$ ipython --no-banner

In [1]: import numpy as np

In [2]: from numpy import linalg as LA

In [3]: np.set_printoptions(precision=2, suppress=True, linewidth=140, legacy="1.25")

In [4]: feats = np.loadtxt("run12.csv", delimiter=",")

In [5]: print(feats)
[[-0.29  0.07  0.45]
 [ 0.07 -0.99  0.05]
 [ 0.45  0.05 -0.72]]

In [6]: # symmetric, so the eigenvalues are real

In [7]: print(LA.cond(feats) > 100)
True

In [8]: print(LA.matrix_rank(feats, rtol=0.1))
2

In [9]: data = np.diag(5 * np.array([7, -4, -3, -2, -7, -9])) + np.array([[0, 0, -4, -3, 5, 5],
   ...:     [2, 2, -1, 0, 2, -4],
   ...:     [3, 4, 3, 0, 5, -4],
   ...:     [-4, 1, 0, -5, -1, 3],
   ...:     [-5, 2, 2, -4, 1, -1],
   ...:     [0, 1, 2, 1, -4, 2]])

In [10]: print(data)
[[ 35   0  -4  -3   5   5]
 [  2 -18  -1   0   2  -4]
 [  3   4 -12   0   5  -4]
 [ -4   1   0 -15  -1   3]
 [ -5   2   2  -4 -34  -1]
 [  0   1   2   1  -4 -43]]

In [11]: C2 = data.T @ data

In [12]: print(np.trace(C2), (data ** 2).sum())
5188 5188

In [13]: print(C2)
[[1279  -38 -188  -25  368  148]
 [ -38  346  -24  -22  -89   14]
 [-188  -24  169    6 -158  -56]
 [ -25  -22    6  251  132  -99]
 [ 368  -89 -158  132 1227  200]
 [ 148   14  -56  -99  200 1916]]

In [14]: print(LA.eigvalsh(C2)[::-1])
[2072.85 1523.88  906.67  344.01  220.15  120.45]

In [15]: print((data @ data.T).shape)
(6, 6)
